In [1]: import numpy as np

In [2]: from numpy import linalg as LA

In [3]: np.set_printoptions(precision=2, suppress=True, linewidth=160, sign=" ")

In [4]: def rd(a):
   ...:     return np.round(a, 2) + 0
   ...: 

In [5]: sigma = 20 * 0.7 ** np.arange(4)

In [6]: q, _ = LA.qr(np.array([[1.3, -1.1, 0.1, -1.4],
   ...:     [1.7, 0.5, 1.1, 0.0],
   ...:     [-0.1, 1.8, 0.9, 0.5],
   ...:     [0.2, 0.2, 0.1, -2.4]]))

In [7]: rng = np.random.default_rng(60669)

In [8]: A = rng.normal(size=(15, 4)) * sigma @ q

In [9]: rd(A)
Out[9]: 
array([[ 13.8 , -25.3 ,  12.95,  -8.75],
       [-25.34,  -6.57,  -9.25,  -7.87],
       [ 10.32,  -7.18, -22.17,   8.73],
       [ 12.31, -16.76,  -1.44, -16.86],
       [ -2.49,  25.75,   3.72,  20.97],
       [-11.46, -27.83,   2.59,  -4.28],
       [ -0.7 ,  -6.21,  -5.8 ,   4.85],
       [  6.05, -16.14,  17.68, -24.53],
       [  7.53,  11.48,  10.75,   7.8 ],
       [-25.62, -20.11,  -5.8 ,  -9.91],
       [  0.94,  -2.8 ,   8.5 ,  -5.3 ],
       [ -6.18,   3.83,   0.03, -25.53],
       [ 21.91,   9.92, -13.78,  28.89],
       [ -8.88,   3.22,  -2.94, -17.73],
       [ 13.14,  -1.58,   9.71,  -6.41]])

In [10]: Z = A[[4, 13]].astype(float)

In [11]: for _ in range(3):
    ...:     idx = LA.norm(A[:, None] - Z, axis=-1).argmin(axis=1)
    ...:     Z = np.array([A[idx == j].mean(axis=0) for j in range(2)])
    ...: 

In [12]: idx
Out[12]: array([ 1,  1,  1,  1,  0,  1,  1,  1,  0,  1,  1,  1,  0,  1,  1])

In [13]: np.abs(Z[1] - Z[0]).argmax()
Out[13]: np.int64(3)
